% python3 -q
>>> import numpy as np
>>> from numpy import linalg as LA
>>> np.set_printoptions(precision=2, suppress=True, linewidth=200, sign=" ")
>>> def rnd(a):
...     return np.round(a, 2) + 0
... 
>>> F = np.load("test11.npy")
>>> F
array([[ 3.,  1.,  0.],
       [ 0.,  3.,  1.],
       [ 0.,  0.,  3.]])
>>> rng = np.random.default_rng(44341)
>>> z = rng.permutation(3)
>>> out = F[:, z] * rng.choice([-1, 1], 3)
>>> out
array([[-0., -3., -1.],
       [-1., -0., -3.],
       [-3., -0., -0.]])
>>> Uu, _, Vh = LA.svd(F.T @ out)
>>> rnd(Uu @ Vh)
array([[ 0., -1.,  0.],
       [ 0.,  0., -1.],
       [-1.,  0.,  0.]])
>>> ev, vecs = LA.eig(F)
>>> np.prod(ev)
np.float64(27.0)
>>> rnd(np.sort(LA.eigvals(LA.inv(F))))
array([ 0.33,  0.33,  0.33])
>>> out = LA.inv(F)
>>> rnd(LA.slogdet(F)[0])
np.float64(1.0)
>>> rnd(LA.det(F) * out)
array([[ 9., -3.,  1.],
       [ 0.,  9., -3.],
       [ 0.,  0.,  9.]])
>>> (np.abs(out) > 1e-9).astype(int)
array([[ 1,  1,  1],
       [ 0,  1,  1],
       [ 0,  0,  1]])
>>> x0 = np.array([-1, 1, 3])
>>> a = np.maximum(F @ x0, 0)
>>> F.T @ a
array([  0.,  18.,  33.])
>>> np.maximum(F @ (3 * x0), 0)
array([  0.,  18.,  27.])
>>> a
array([ 0.,  6.,  9.])
>>> x0 = np.array([-1, 3, -2])
>>> y = F @ x0
>>> beta, lr = np.zeros(3), 1 / LA.norm(F, 2) ** 2
>>> for i in range(40):
...     beta -= lr * F.T @ (F @ beta - y)
...     if i % 10 == 0: print(i, round(LA.norm(F @ beta - y), 2))
... 
0 5.14
10 0.04
20 0.0
30 0.0
>>> rnd(LA.cond(F))
np.float64(1.6)
>>> rnd(beta)
array([-1.,  3., -2.])
>>> arr = np.array([[0.0, 0.0, 0.0, 0.0, 0.0, -1.0],
...     [0.0, 0.0, 0.0, 0.0, 0.0, 0.0],
...     [0.0, 0.0, 0.0, 0.0, 0.0, 1.0],
...     [0.0, 0.0, 0.0, 0.0, 0.0, -1.0],
...     [0.0, 0.0, 0.0, 0.0, 0.0, -2.0],
...     [-1.0, 0.0, 1.0, -1.0, -2.0, 0.0]])
>>> # equal to its transpose
>>> out = arr + rng.integers(-2, 3, (6, 2)) @ rng.integers(-2, 3, (2, 6))
>>> out
array([[ 0.,  6., -4.,  8.,  0.,  1.],
       [-2., -5.,  2., -6., -2., -3.],
       [-8., -2., -4.,  0., -8., -5.],
       [ 2., -4.,  4., -6.,  2., -1.],
       [-4.,  2., -4.,  4., -4., -4.],
       [-7., -3., -1., -3., -8., -5.]])
>>> out - arr
array([[ 0.,  6., -4.,  8.,  0.,  2.],
       [-2., -5.,  2., -6., -2., -3.],
       [-8., -2., -4.,  0., -8., -6.],
       [ 2., -4.,  4., -6.,  2.,  0.],
       [-4.,  2., -4.,  4., -4., -2.],
       [-6., -3., -2., -2., -6., -5.]])
>>> LA.matrix_rank(out - arr, tol=1e-8)
np.int64(2)
>>> np.abs(out - arr).sum(axis=1)
array([ 20.,  20.,  28.,  18.,  20.,  24.])
>>> rnd(np.trace(LA.pinv(out) @ out))
np.float64(4.0)
>>> LA.lstsq(out[:-1].T, out[-1])[2]
np.int32(3)
>>> rnd(out @ LA.pinv(out) @ out)
array([[ 0.,  6., -4.,  8.,  0.,  1.],
       [-2., -5.,  2., -6., -2., -3.],
       [-8., -2., -4.,  0., -8., -5.],
       [ 2., -4.,  4., -6.,  2., -1.],
       [-4.,  2., -4.,  4., -4., -4.],
       [-7., -3., -1., -3., -8., -5.]])
>>> try:
...     LA.inv(out)
... except LA.LinAlgError as e:
...     print(e)
... 
Singular matrix
>>> np.unique(out.round(6), axis=0).shape
(6, 6)
>>> np.abs(np.diag(LA.qr(out)[1])) > 1e-9
array([ True,  True,  True, False, False,  True])
>>> Uu, s, Vh = LA.svd(arr)
>>> rnd(s)
array([ 2.65,  2.65,  0.  ,  0.  ,  0.  ,  0.  ])
>>> out = Uu[:, :2] @ np.diag(s[:2]) @ Vh[:2]
>>> rnd(np.abs(arr - out).max())
np.float64(0.0)
>>> (LA.matrix_power((arr != 0) + (arr.T != 0) + np.eye(6), 6) > 0).astype(int)
array([[ 1,  0,  1,  1,  1,  1],
       [ 0,  1,  0,  0,  0,  0],
       [ 1,  0,  1,  1,  1,  1],
       [ 1,  0,  1,  1,  1,  1],
       [ 1,  0,  1,  1,  1,  1],
       [ 1,  0,  1,  1,  1,  1]])
>>> (arr != 0).astype(int)
array([[ 0,  0,  0,  0,  0,  1],
       [ 0,  0,  0,  0,  0,  0],
       [ 0,  0,  0,  0,  0,  1],
       [ 0,  0,  0,  0,  0,  1],
       [ 0,  0,  0,  0,  0,  1],
       [ 1,  0,  1,  1,  1,  0]])
>>> rnd(LA.det(arr))
np.float64(0.0)
>>> rnd(np.sort(LA.eigvals(arr).real))
array([-2.65,  0.  ,  0.  ,  0.  ,  0.  ,  2.65])
